$ python3 -q
>>> import numpy as np
>>> import numpy.linalg as la
>>> np.set_printoptions(precision=3, suppress=True, linewidth=120, legacy="1.25")
>>> W0 = np.load("x.npy")
>>> print(W0)
[[-2.586 -0.618  2.86   1.468  6.664 -3.209  2.562 -2.064  4.131]
 [ 0.107  0.184  0.587  8.372 -2.604 -4.497 -0.36  -1.527  0.229]
 [-5.8    2.339  1.85  -2.479 -0.181 -6.145 -3.521  0.656  0.836]
 [ 1.779 -7.057 -1.191 -4.224  0.536  2.343 -0.136 -3.141 -3.48 ]
 [-2.083  0.077 -2.008 -4.454 -3.158 -3.01   1.111 -5.721 -4.333]
 [-3.176 -2.545 -5.682  1.985  1.769  2.962  0.131  5.02   3.177]
 [ 2.329  0.541 -6.083 -1.578 -2.791 -4.391  1.31   1.066  4.986]
 [-2.351 -5.213 -1.611 -4.31  -0.776  0.919  5.565 -2.877 -2.331]
 [ 5.143 -0.001  0.254 -0.173 -1.755  0.19  -2.72   5.549  5.67 ]
 [ 5.559 -1.583  0.675  0.461 -5.491  2.113 -0.662  5.473  0.958]
 [ 0.674 -0.804 -3.304  1.021  0.776  2.007 -6.38  -4.738 -4.376]
 [ 2.82  -5.953 -3.174  2.295 -2.667 -2.054 -1.001 -2.459 -4.785]
 [-4.114  1.914  0.264  2.923  3.697 -2.742  3.645 -3.309  5.037]
 [ 0.378 -6.292  1.031 -0.244  1.449  6.341  2.05  -0.28   3.542]
 [ 2.788  6.447 -6.79  -1.223  0.735 -0.009 -0.172 -0.348 -1.541]
 [ 1.969  0.446  3.034  2.615 -1.925 -0.716 -4.667  1.73  -7.134]
 [ 3.024  2.556  6.231  2.299 -2.428  0.298  4.795 -0.97  -3.209]
 [ 1.676  3.921 -5.086 -2.404 -4.957 -2.587  1.618 -0.183  4.031]
 [ 4.583  0.774  3.598  0.113 -5.925  1.245  3.274  1.12  -4.1  ]
 [ 3.916  1.92  -3.796  3.63  -5.875 -2.948 -0.699 -3.114  0.059]
 [ 4.019  0.366 -1.762  2.164 -4.852  4.    -2.703  5.135  1.647]
 [ 1.518 -2.467 -0.554  2.349 -1.071 -0.347 -6.816 -0.91   6.101]
 [ 2.472 -0.346  5.693  0.192 -3.347  1.271  1.323 -6.797 -0.745]
 [ 3.705  5.801 -1.704  4.005 -1.163 -0.92   1.015  5.113 -2.074]
 [ 1.427  3.676 -4.264 -0.982  1.457 -2.527  0.717  5.237  5.372]
 [ 3.663  2.191 -1.985  1.379  5.287 -5.875  2.419  2.735 -0.351]
 [-2.221  3.337 -0.952  0.929  7.696 -0.765  0.501  3.136 -3.503]
 [ 0.96  -3.598  6.603  2.017  1.09  -4.614  0.525  0.668 -3.906]
 [-0.11  -0.388 -7.623 -4.732 -2.841  2.217 -0.283  1.599  1.927]
 [ 5.42   1.049 -0.364 -0.789 -0.045  6.02  -2.194  3.559  3.879]
 [-1.875  2.37  -2.196 -3.826 -1.707  5.202 -0.833 -5.806 -2.65 ]
 [-2.081 -3.804 -5.424 -3.997  3.304 -2.058  2.913  0.257  3.479]
 [ 6.377  2.707 -0.95   2.993  0.05   1.816 -6.076 -0.42   1.325]
 [-5.499 -0.44  -1.483 -3.187 -3.789 -1.279  4.712  4.191 -1.205]
 [ 0.31  -2.25  -0.075 -7.643 -4.148  1.31   2.649 -3.012 -1.187]
 [ 3.18   1.721 -2.703  3.135 -4.001 -5.885 -2.69   1.942  2.853]
 [ 0.21   1.143 -2.638  3.402  2.063 -8.084 -1.961  1.304 -2.229]
 [ 4.072 -4.284 -1.145 -0.266 -3.407 -5.717  0.546 -2.489  3.591]
 [-1.172 -3.633 -3.998  1.154 -3.586 -2.453  1.115  5.698  3.94 ]
 [-2.944 -2.03  -1.218 -3.382 -1.738  5.398  5.262 -2.498 -2.863]
 [-2.361  1.896 -0.062 -6.011 -3.024 -3.882 -2.567 -4.807 -0.887]
 [-4.79   3.063  0.852  1.311  2.345 -6.065 -2.465 -1.502  3.822]
 [-3.485  2.388 -2.647 -1.951 -5.568 -5.409  1.844 -2.581 -1.008]]
>>> C2 = np.cov(W0, rowvar=False)
>>> print(round(float(np.corrcoef(W0[:, 0], W0[:, 7])[0, 1]), 3))
0.246
>>> print(la.eigvalsh(C2)[::-1])
[20.745 17.075 15.616 11.709  8.936  8.724  6.598  4.959  3.996]
>>> cen = W0 - W0.mean(axis=0)
>>> V = la.svd(cen)[2][:4]
>>> out = cen - cen @ V.T @ V
>>> print(round(la.norm(out) / la.norm(cen), 3))
0.581
>>> print(la.norm(out, axis=1).round(6).argmax())
10
>>> print(np.round(np.cov(cen @ V.T, rowvar=False), 3) + 0)
[[20.745  0.     0.     0.   ]
 [ 0.    17.075  0.     0.   ]
 [ 0.     0.    15.616  0.   ]
 [ 0.     0.     0.    11.709]]
>>> print(out.std(axis=0))
[1.552 2.408 1.774 1.528 1.539 1.411 2.46  2.014 2.069]
>>> out = np.c_[W0[:, :8] @ np.array([[2, 0, 0, 0, 3, 3, 0, 2],
...     [3, 3, 1, 3, 1, 0, 2, 2],
...     [3, 3, 2, 0, 2, 0, 3, 0],
...     [3, 0, 2, 0, 3, 2, 1, 2],
...     [1, 0, 2, 0, 1, 1, 2, 2],
...     [2, 1, 1, 1, 2, 0, 2, 2],
...     [3, 2, 0, 2, 2, 2, 0, 2],
...     [2, 2, 2, 1, 0, 3, 1, 3]]), np.array([2, 4, 2, 5, 0, 1, -4, -1, -1, 2, 5, 4, 4, -5, -5, 1, 3, 2, 0, -2, 2, -4, 5, -2, -5, -5, -2, 2, -4, -1, -3, 5, -3, 4, 2, 0, 1, 0, 1, 4, -5, 1, 4])]
>>> print(out)
[[  9.762   4.513  14.029  -2.003   7.118   0.774  13.658   2.37    2.   ]
 [ 11.911  -5.958   5.343  -6.192  14.477   9.16   -5.228  -2.177   4.   ]
 [-28.192   0.692  -4.114  -5.514 -38.311 -27.613  -4.247 -29.606   2.   ]
 [-35.326 -28.955 -20.754 -22.241 -11.824 -12.27  -19.294 -22.941   5.   ]
 [-40.608 -18.023 -33.615  -6.278 -30.506 -33.256 -28.381 -40.197   0.   ]
 [ -6.952 -11.417   6.601   0.609  -9.527  11.533  -5.669  17.312   1.   ]
 [-22.213 -16.265 -22.622   0.918 -18.325   6.858 -32.043  -5.962  -4.   ]
 [-26.101 -14.177 -23.442  -6.467 -16.226 -13.95  -22.16  -20.963  -1.   ]
 [ 12.089   6.607   7.939   0.296   8.602  24.535   3.006  18.015  -1.   ]
 [ 17.472   9.011   2.766   1.513  15.238  27.203  -1.963  17.213   2.   ]
 [-31.739 -32.553 -11.287 -17.903 -10.297 -22.134  -9.671 -19.626   5.   ]
 [-29.552 -36.355 -20.017 -24.374  -5.733   1.004 -31.034 -20.497   4.   ]
 [  9.605   4.464   6.322   6.981   4.372  -5.436   6.144   0.719   4.   ]
 [  3.962  -5.902   3.961  -8.715  14.403   5.355   5.565   6.524  -5.   ]
 [  0.383  -2.078  -8.814  18.64   -2.065   5.265  -7.595  16.088  -5.   ]
 [  8.325   3.85   10.638  -6.982   7.575   5.068   9.057   0.634   1.   ]
 [ 49.919  34.309  13.118  16.586  38.745  17.922  20.874  18.178   3.   ]
 [-12.998  -3.212 -23.926  12.229 -15.33   -2.05  -25.091  -6.015   2.   ]
 [ 31.248  23.149  -0.169  11.235  25.171  17.958   4.215  11.488   0.   ]
 [ -7.002 -16.202 -19.338  -1.7     3.797   2.393 -24.678  -9.454  -2.   ]
 [ 15.651   4.676   5.736   4.827  13.133  21.532   1.041  21.393   2.   ]
 [-23.013 -24.862  -3.186 -22.29   -7.371  -8.181  -7.993 -16.398  -4.   ]
 [ 11.131   6.364  -7.593  -3.918  20.873 -13.292   5.63  -17.261   5.   ]
 [ 41.984  23.627  17.383  23.626  24.55   35.331  11.442  40.225  -2.   ]
 [  7.172   7.617   4.045  15.172  -5.68   20.919  -3.325  23.247  -5.   ]
 [ 18.345   5.051  11.148   8.271  11.722  32.077   1.365  26.333  -5.   ]
 [ 19.441  13.664  24.19   13.384   4.725  13.301  21.745  28.362  -2.   ]
 [ 11.759   6.787  12.544 -13.69   11.451  11.058   8.25   -5.236   2.   ]
 [-34.507 -19.184 -25.365   2.086 -29.133  -8.404 -28.026  -7.477  -4.   ]
 [ 23.059  10.805  11.791   8.338  21.821  20.926  15.726  29.599  -1.   ]
 [-20.12   -7.554 -19.498   4.84  -12.094 -34.068  -4.49  -18.756  -3.   ]
 [-35.396 -23.402 -17.582  -7.387 -27.872  -4.336 -25.128 -10.675   5.   ]
 [ 11.618  -5.905   7.869  -2.635  20.447  11.755   8.869  14.474  -3.   ]
 [-10.157  10.758 -10.255  11.016 -26.387  -4.663 -14.461  -6.391   4.   ]
 [-28.889  -6.391 -30.696  -3.154 -20.629 -22.242 -21.056 -28.58    2.   ]
 [ -7.138 -10.327  -7.418  -4.16   -5.891  12.255 -19.362  -3.254   0.   ]
 [-11.239 -13.883   1.321  -7.273 -11.324   9.487 -12.964  -2.542   1.   ]
 [-27.122 -25.89  -24.615 -19.966  -8.905   1.902 -33.006 -25.579   0.   ]
 [-15.526 -11.72   -7.55   -5.424 -17.945  14.53  -24.486  -0.056   1.   ]
 [ -5.93    1.182 -14.304   7.334  -3.862 -14.304  -6.274  -6.362   4.   ]
 [-45.356 -13.128 -29.794  -8.135 -39.266 -41.684 -21.024 -46.319  -5.   ]
 [-14.086  -2.254   3.01   -3.308 -20.385 -18.839   1.051 -17.708   1.   ]
 [-29.616  -7.66  -28.515   2.862 -31.912 -23.98  -29.651 -32.105   4.   ]]
>>> print(la.matrix_rank(out))
9
>>> print(la.norm(la.qr(W0)[0].T @ out, axis=0) ** 2 / ((out ** 2).sum(axis=0) + 1e-12))
[1.    1.    1.    1.    1.    1.    1.    1.    0.359]
>>> print(la.matrix_rank(np.c_[W0, out]))
10
>>> print(np.round(la.lstsq(W0, out[:, 0])[0], 3) + 0)
[2. 3. 3. 3. 1. 2. 3. 2. 0.]
